% python3 -q
>>> import numpy as np
>>> np.set_printoptions(precision=3, suppress=True, linewidth=200)
>>> def rnd(a):
...     return np.round(a, 3) + 0
... 
>>> M = np.loadtxt("w.csv", delimiter=",")
>>> M
array([[  0.,   0.,   0.,   0.,   0.,   0.],
       [  0.,   0.,   0.,   0.,   0.,   0.],
       [  2.,   6.,   6., -10.,  -6.,   4.],
       [  0.,   0.,   0.,   0.,   0.,   0.],
       [ -3.,  -9.,  -9.,  15.,   9.,  -6.],
       [  1.,   3.,   3.,  -5.,  -3.,   2.]])
>>> # rows and columns are dependent
>>> np.allclose(M[:-1].T @ np.linalg.lstsq(M[:-1].T, M[-1])[0], M[-1])
True
>>> rnd(M @ np.linalg.pinv(M) @ M)
array([[  0.,   0.,   0.,   0.,   0.,   0.],
       [  0.,   0.,   0.,   0.,   0.,   0.],
       [  2.,   6.,   6., -10.,  -6.,   4.],
       [  0.,   0.,   0.,   0.,   0.,   0.],
       [ -3.,  -9.,  -9.,  15.,   9.,  -6.],
       [  1.,   3.,   3.,  -5.,  -3.,   2.]])
>>> np.linalg.lstsq(M[:-1].T, M[-1])[2]
np.int32(1)
>>> np.unique(M.round(6), axis=0).shape
(4, 6)
>>> Uu, sv, Vh = np.linalg.svd(M)
>>> V = Vh[:(sv > 1e-8).sum()]
>>> rng = np.random.default_rng(745924)
>>> x = M[1] + 2 * M[0] + rng.integers(2) * np.eye(6)[2]
>>> x
array([0., 0., 0., 0., 0., 0.])
>>> rnd(np.linalg.norm(x - V.T @ V @ x))
np.float64(0.0)
>>> rnd(np.diag(V.T @ V))
array([0.018, 0.158, 0.158, 0.439, 0.158, 0.07 ])
>>> rnd(V.T @ V)
array([[ 0.018,  0.053,  0.053, -0.088, -0.053,  0.035],
       [ 0.053,  0.158,  0.158, -0.263, -0.158,  0.105],
       [ 0.053,  0.158,  0.158, -0.263, -0.158,  0.105],
       [-0.088, -0.263, -0.263,  0.439,  0.263, -0.175],
       [-0.053, -0.158, -0.158,  0.263,  0.158, -0.105],
       [ 0.035,  0.105,  0.105, -0.175, -0.105,  0.07 ]])
>>> np.linalg.matrix_rank(np.vstack([M, x]))
np.int64(1)
>>> K = 0.9 ** np.abs(np.subtract.outer(np.arange(6), np.arange(6)))
>>> rnd(K)
array([[1.   , 0.9  , 0.81 , 0.729, 0.656, 0.59 ],
       [0.9  , 1.   , 0.9  , 0.81 , 0.729, 0.656],
       [0.81 , 0.9  , 1.   , 0.9  , 0.81 , 0.729],
       [0.729, 0.81 , 0.9  , 1.   , 0.9  , 0.81 ],
       [0.656, 0.729, 0.81 , 0.9  , 1.   , 0.9  ],
       [0.59 , 0.656, 0.729, 0.81 , 0.9  , 1.   ]])
>>> f = np.array([2, 3])
>>> rnd(np.cross(K[5, :3], K[3, :3]))
array([0., 0., 0.])
>>> W0 = np.loadtxt("data.csv", delimiter=",")
>>> W0
array([[-1.005,  0.6  , -1.2  ,  0.   ,  0.7  ],
       [-1.503,  0.5  ,  2.   , -0.6  , -1.1  ],
       [-1.434,  0.5  , -1.4  , -1.7  ,  0.4  ],
       [ 1.311, -0.7  , -1.1  , -0.3  ,  1.   ],
       [-3.438,  1.6  , -2.1  , -0.2  ,  0.7  ],
       [ 1.268, -0.5  ,  1.1  , -0.3  , -0.7  ],
       [-1.813,  0.7  ,  0.5  , -0.1  , -0.5  ],
       [ 2.704, -1.4  , -0.2  , -0.5  ,  0.   ],
       [ 0.553,  0.   , -1.   , -0.3  , -0.5  ],
       [ 1.573, -0.7  , -1.4  , -0.2  , -1.1  ],
       [-1.778,  0.7  ,  0.1  , -0.5  ,  0.   ],
       [-0.911,  0.7  , -0.7  , -0.3  ,  1.5  ],
       [-0.662,  0.6  ,  0.6  ,  1.3  ,  1.3  ],
       [-3.971,  2.   ,  0.3  , -1.2  , -0.1  ],
       [-0.201, -0.1  ,  0.8  , -1.1  ,  1.3  ],
       [-0.675,  0.2  , -1.2  , -0.8  ,  0.2  ],
       [-2.595,  1.4  ,  0.3  , -3.1  ,  0.6  ],
       [ 0.492, -0.3  ,  0.2  , -1.3  , -2.1  ],
       [-4.83 ,  2.5  ,  0.1  , -1.6  , -1.2  ],
       [-3.372,  1.7  ,  1.6  ,  0.5  , -0.9  ],
       [-2.638,  1.4  ,  0.4  , -1.3  ,  0.2  ],
       [-0.338,  0.3  ,  1.6  , -1.8  ,  1.4  ],
       [ 0.526,  0.2  , -0.5  , -1.8  ,  0.2  ],
       [ 1.675, -0.6  , -0.5  ,  0.3  ,  0.5  ],
       [ 0.777, -0.4  ,  2.3  , -1.8  ,  0.1  ],
       [-3.093,  1.4  ,  0.3  ,  0.   ,  0.3  ],
       [-0.606,  0.2  , -1.5  , -0.6  ,  0.3  ],
       [-0.306,  0.   ,  0.   , -0.6  ,  1.3  ],
       [ 2.316, -0.8  ,  1.5  ,  0.5  , -0.7  ],
       [ 1.377, -0.6  ,  0.3  , -0.2  , -1.2  ],
       [-1.562,  1.   , -1.3  ,  0.8  ,  0.9  ],
       [-0.011, -0.5  ,  0.6  ,  0.4  ,  0.3  ]])
>>> Xs = W0 - W0.mean(axis=0)
>>> V = np.linalg.svd(Xs)[2][:4]
>>> out = Xs - Xs @ V.T @ V
>>> rnd((Xs @ V.T).std(axis=0))
array([2.077, 1.148, 0.869, 0.825])
>>> rnd(np.cov(Xs @ V.T, rowvar=False))
array([[4.451, 0.   , 0.   , 0.   ],
       [0.   , 1.36 , 0.   , 0.   ],
       [0.   , 0.   , 0.779, 0.   ],
       [0.   , 0.   , 0.   , 0.703]])
>>> dist = np.linalg.norm(W0[:, None] - W0[None], axis=-1)
>>> np.flatnonzero(dist[28] < dist.mean() / 2)
array([ 5, 28])
>>> gram = np.cov(W0, rowvar=False)
>>> np.argwhere(np.triu(np.abs(np.corrcoef(W0.T)) > 0.8, 1))
array([[0, 1]])
>>> np.argsort(-W0.std(axis=0).round(6), kind="stable")
array([0, 2, 1, 3, 4])
>>> rnd(W0.std(axis=0))
array([1.865, 0.907, 1.096, 0.902, 0.883])
>>> hat = W0 @ np.linalg.solve(W0.T @ W0, W0.T)
>>> rnd(hat @ W0[:, 3])
array([ 0. , -0.6, -1.7, -0.3, -0.2, -0.3, -0.1, -0.5, -0.3, -0.2, -0.5, -0.3,  1.3, -1.2, -1.1, -0.8, -3.1, -1.3, -1.6,  0.5, -1.3, -1.8, -1.8,  0.3, -1.8,  0. , -0.6, -0.6,  0.5, -0.2,  0.8,  0.4])
>>> np.allclose(hat @ hat, hat)
True
>>> J = np.array([[-3, 1, 1, 0, 1, 3, 3],
...     [0, 1, 3, -3, 1, 3, -3],
...     [0, 0, -1, 0, 0, -3, 2],
...     [0, 0, 0, -2, -1, 1, -1],
...     [0, 0, 0, 0, 0, 3, 3],
...     [0, 0, 0, 0, 0, -2, -3],
...     [0, 0, 0, 0, 0, 0, 2]])
>>> J
array([[-3,  1,  1,  0,  1,  3,  3],
       [ 0,  1,  3, -3,  1,  3, -3],
       [ 0,  0, -1,  0,  0, -3,  2],
       [ 0,  0,  0, -2, -1,  1, -1],
       [ 0,  0,  0,  0,  0,  3,  3],
       [ 0,  0,  0,  0,  0, -2, -3],
       [ 0,  0,  0,  0,  0,  0,  2]])
>>> Uu, sv, Vh = np.linalg.svd(J)
>>> V = Vh[:(sv > 1e-8).sum()]
>>> x = J[6] + -3 * J[0] + rng.integers(2) * np.eye(7)[2]
>>> x
array([ 9., -3., -2.,  0., -3., -9., -7.])
>>> rnd(np.diag(V.T @ V))
array([0.968, 0.194, 1.   , 0.968, 0.871, 1.   , 1.   ])
>>> rnd(np.linalg.norm(x - V.T @ V @ x))
np.float64(0.0)
>>> np.linalg.matrix_rank(np.vstack([J, x]))
np.int64(6)
>>> t = np.radians(36)
>>> r_ = np.eye(7)
>>> r_[4, 4] = r_[0, 0] = np.cos(t)
>>> r_[4, 0], r_[0, 4] = -np.sin(t), np.sin(t)
>>> rnd(r_)
array([[ 0.809,  0.   ,  0.   ,  0.   ,  0.588,  0.   ,  0.   ],
       [ 0.   ,  1.   ,  0.   ,  0.   ,  0.   ,  0.   ,  0.   ],
       [ 0.   ,  0.   ,  1.   ,  0.   ,  0.   ,  0.   ,  0.   ],
       [ 0.   ,  0.   ,  0.   ,  1.   ,  0.   ,  0.   ,  0.   ],
       [-0.588,  0.   ,  0.   ,  0.   ,  0.809,  0.   ,  0.   ],
       [ 0.   ,  0.   ,  0.   ,  0.   ,  0.   ,  1.   ,  0.   ],
       [ 0.   ,  0.   ,  0.   ,  0.   ,  0.   ,  0.   ,  1.   ]])
>>> out = J @ r_.T
>>> rnd(np.abs(out - J).max(axis=0))
array([1.161, 0.   , 0.   , 0.   , 1.572, 0.   , 0.   ])
>>> np.allclose(np.linalg.norm(J, axis=1), np.linalg.norm(out, axis=1))
True
>>> rnd(np.linalg.svd(J, compute_uv=False)), rnd(np.linalg.svd(out, compute_uv=False))
(array([7.548, 7.211, 2.719, 2.257, 1.576, 0.248, 0.   ]), array([7.548, 7.211, 2.719, 2.257, 1.576, 0.248, 0.   ]))
>>> X = np.array([[89, 39, 99, 27, 67, 65, 114],
...     [39, 27, 35, 13, 22, 39, 51],
...     [99, 35, 133, 55, 75, 61, 148],
...     [27, 13, 55, 51, 10, 17, 71],
...     [67, 22, 75, 10, 58, 42, 77],
...     [65, 39, 61, 17, 42, 59, 81],
...     [114, 51, 148, 71, 77, 81, 177]])
>>> np.allclose(X[:-1].T @ np.linalg.lstsq(X[:-1].T, X[-1])[0], X[-1])
True
>>> labels = rng.permutation(7)
>>> labels
array([1, 3, 0, 4, 2, 6, 5])
>>> out = X[labels][:, labels]
>>> out
array([[ 27,  13,  39,  22,  35,  51,  39],
       [ 13,  51,  27,  10,  55,  71,  17],
       [ 39,  27,  89,  67,  99, 114,  65],
       [ 22,  10,  67,  58,  75,  77,  42],
       [ 35,  55,  99,  75, 133, 148,  61],
       [ 51,  71, 114,  77, 148, 177,  81],
       [ 39,  17,  65,  42,  61,  81,  59]])
>>> w, V = np.linalg.eigh(X)
>>> x = np.array([2, 3, -2, 1, 1, 3, -2])
>>> rnd(V * np.maximum(w, 0) @ V.T)
array([[ 89.,  39.,  99.,  27.,  67.,  65., 114.],
       [ 39.,  27.,  35.,  13.,  22.,  39.,  51.],
       [ 99.,  35., 133.,  55.,  75.,  61., 148.],
       [ 27.,  13.,  55.,  51.,  10.,  17.,  71.],
       [ 67.,  22.,  75.,  10.,  58.,  42.,  77.],
       [ 65.,  39.,  61.,  17.,  42.,  59.,  81.],
       [114.,  51., 148.,  71.,  77.,  81., 177.]])
>>> rnd(V * np.abs(w) @ V.T)
array([[ 89.,  39.,  99.,  27.,  67.,  65., 114.],
       [ 39.,  27.,  35.,  13.,  22.,  39.,  51.],
       [ 99.,  35., 133.,  55.,  75.,  61., 148.],
       [ 27.,  13.,  55.,  51.,  10.,  17.,  71.],
       [ 67.,  22.,  75.,  10.,  58.,  42.,  77.],
       [ 65.,  39.,  61.,  17.,  42.,  59.,  81.],
       [114.,  51., 148.,  71.,  77.,  81., 177.]])
>>> m1 = np.loadtxt("dump.csv", delimiter=",")
>>> rnd(m1)
array([[ -8.483,  -5.77 , -17.168],
       [  9.882,  15.458,  -7.961],
       [ -6.138, -12.533,  14.327],
       [-11.649, -16.066,   2.486],
       [ -7.008, -13.316,  13.175],
       [  9.539,   7.56 ,  15.87 ],
       [  0.393,   6.433, -18.933],
       [  9.862,  15.447,  -8.008],
       [  1.171,   7.34 , -18.568],
       [ -1.597,  -7.826,  18.336]])
>>> # rank 2
>>> Xs = m1 - m1.mean(axis=1)
Traceback (most recent call last):
  File "<python-input-70>", line 1, in <module>
    Xs = m1 - m1.mean(axis=1)
         ~~~^~~~~~~~~~~~~~~~~
ValueError: operands could not be broadcast together with shapes (10,3) (10,) 
>>> Xs = m1 - m1.mean(axis=0)
>>> Uu, sv, Vh = np.linalg.svd(Xs, full_matrices=False)
>>> rnd(sv)
array([52.593, 35.031,  0.   ])
>>> np.abs(Vh[0]).argmax()
np.int64(2)
>>> rnd(Xs.mean(axis=0))
array([0., 0., 0.])
>>> out = m1 / np.sqrt((m1 ** 2).mean(axis=1, keepdims=True))
>>> np.linalg.matrix_rank(out) == np.linalg.matrix_rank(m1)
np.True_
>>> out = np.array([[1, -2, 0, 2, 1, 2, 2],
...     [-2, -1, 2, 0, 0, 1, 0],
...     [-2, 2, 0, 1, -2, -2, -2],
...     [2, 1, 2, 2, 1, 2, 2],
...     [-2, 2, 0, 1, 2, 2, -2],
...     [0, -2, -1, 1, 0, 2, -2],
...     [-1, -1, 1, -2, -2, -1, -1]])
>>> out[-1] = out[0]
>>> mat = out + 0.05 * np.eye(7)
>>> mat
array([[ 1.05, -2.  ,  0.  ,  2.  ,  1.  ,  2.  ,  2.  ],
       [-2.  , -0.95,  2.  ,  0.  ,  0.  ,  1.  ,  0.  ],
       [-2.  ,  2.  ,  0.05,  1.  , -2.  , -2.  , -2.  ],
       [ 2.  ,  1.  ,  2.  ,  2.05,  1.  ,  2.  ,  2.  ],
       [-2.  ,  2.  ,  0.  ,  1.  ,  2.05,  2.  , -2.  ],
       [ 0.  , -2.  , -1.  ,  1.  ,  0.  ,  2.05, -2.  ],
       [ 1.  , -2.  ,  0.  ,  2.  ,  1.  ,  2.  ,  2.05]])
>>> np.allclose(mat @ mat.T, mat.T @ mat)
False
>>> (mat - mat.T) / 2
array([[ 0. ,  0. ,  1. ,  0. ,  1.5,  1. ,  0.5],
       [ 0. ,  0. ,  0. , -0.5, -1. ,  1.5,  1. ],
       [-1. ,  0. ,  0. , -0.5, -1. , -0.5, -1. ],
       [ 0. ,  0.5,  0.5,  0. ,  0. ,  0.5,  0. ],
       [-1.5,  1. ,  1. ,  0. ,  0. ,  1. , -1.5],
       [-1. , -1.5,  0.5, -0.5, -1. ,  0. , -2. ],
       [-0.5, -1. ,  1. ,  0. ,  1.5,  2. ,  0. ]])
>>> mat.inv()
Traceback (most recent call last):
  File "<python-input-84>", line 1, in <module>
    mat.inv()
    ^^^^^^^
AttributeError: 'numpy.ndarray' object has no attribute 'inv'
>>> rnd(np.linalg.det(mat))
np.float64(38.845)
>>> x = np.array([3, 1, 3, -3, 2, 1, -3])
>>> a = np.maximum(mat @ x, 0)
>>> rnd(np.maximum(mat @ (3 * x), 0))
array([ 0.  ,  0.15,  0.  , 14.55, 15.3 ,  0.15,  0.  ])
>>> rnd(mat.T @ a)
array([-0.6  , 14.902,  9.75 , 15.093, 15.305, 20.053, -0.6  ])
>>> x = np.array([5, 1, 5, 4, 2, 2, 3])
>>> rhs = mat @ x
>>> b, lr = np.zeros(7), 1 / np.linalg.norm(mat, 2) ** 2
>>> for i in range(200):
...     b -= lr * mat.T @ (mat @ b - rhs)
...     if i % 50 == 0: print(i, round(np.linalg.norm(mat @ b - rhs), 3))
... 
0 17.157
50 0.503
100 0.075
150 0.041
>>> rnd(np.linalg.cond(mat))
np.float64(438.248)
>>> data = np.load("layer18.npy")
>>> data
array([[-3,  0,  0,  0],
       [ 3, -1,  0,  0],
       [ 0,  0, -3,  0],
       [ 0,  0,  3, -1]])
>>> w, V = np.linalg.eig(data)
>>> data @ V[:, 0] - w[0] * V[:, 0]
array([0., 0., 0., 0.])
>>> rnd(np.sort(np.linalg.eigvals(data @ data)))
array([1., 1., 9., 9.])
>>> labels = rng.permutation(4)
>>> labels
array([1, 2, 3, 0])
>>> out = data[labels][:, labels]
>>> np.trace(out)
np.int64(-8)
>>> out
array([[-1,  0,  0,  3],
       [ 0, -3,  0,  0],
       [ 0,  3, -1,  0],
       [ 0,  0,  0, -3]])
>>> rnd(np.sort(np.abs(np.linalg.eigvals(out))))
array([1., 1., 3., 3.])
>>> rnd(np.linalg.det(out)), rnd(np.linalg.det(data[labels]))
(np.float64(9.0), np.float64(-9.0))
>>> rnd(np.abs(np.linalg.eigvals(out)).max())
np.float64(3.0)
>>> rnd(np.linalg.det(out))
np.float64(9.0)
>>> out.inv()
Traceback (most recent call last):
  File "<python-input-109>", line 1, in <module>
    out.inv()
    ^^^^^^^
AttributeError: 'numpy.ndarray' object has no attribute 'inv'
>>> np.allclose(out @ out.T, out.T @ out)
False
>>> f = np.array([-7, 7])
>>> np.array([np.convolve(row, f, "same") for row in data])
array([[ 21, -21,   0,   0],
       [-21,  28,  -7,   0],
       [  0,   0,  21, -21],
       [  0,   0, -21,  28]])
>>> np.polyval(f, data[2])
array([ 7,  7, 28,  7])
>>> np.cross(data[2, :3], data[3, :3])
array([0, 0, 0])
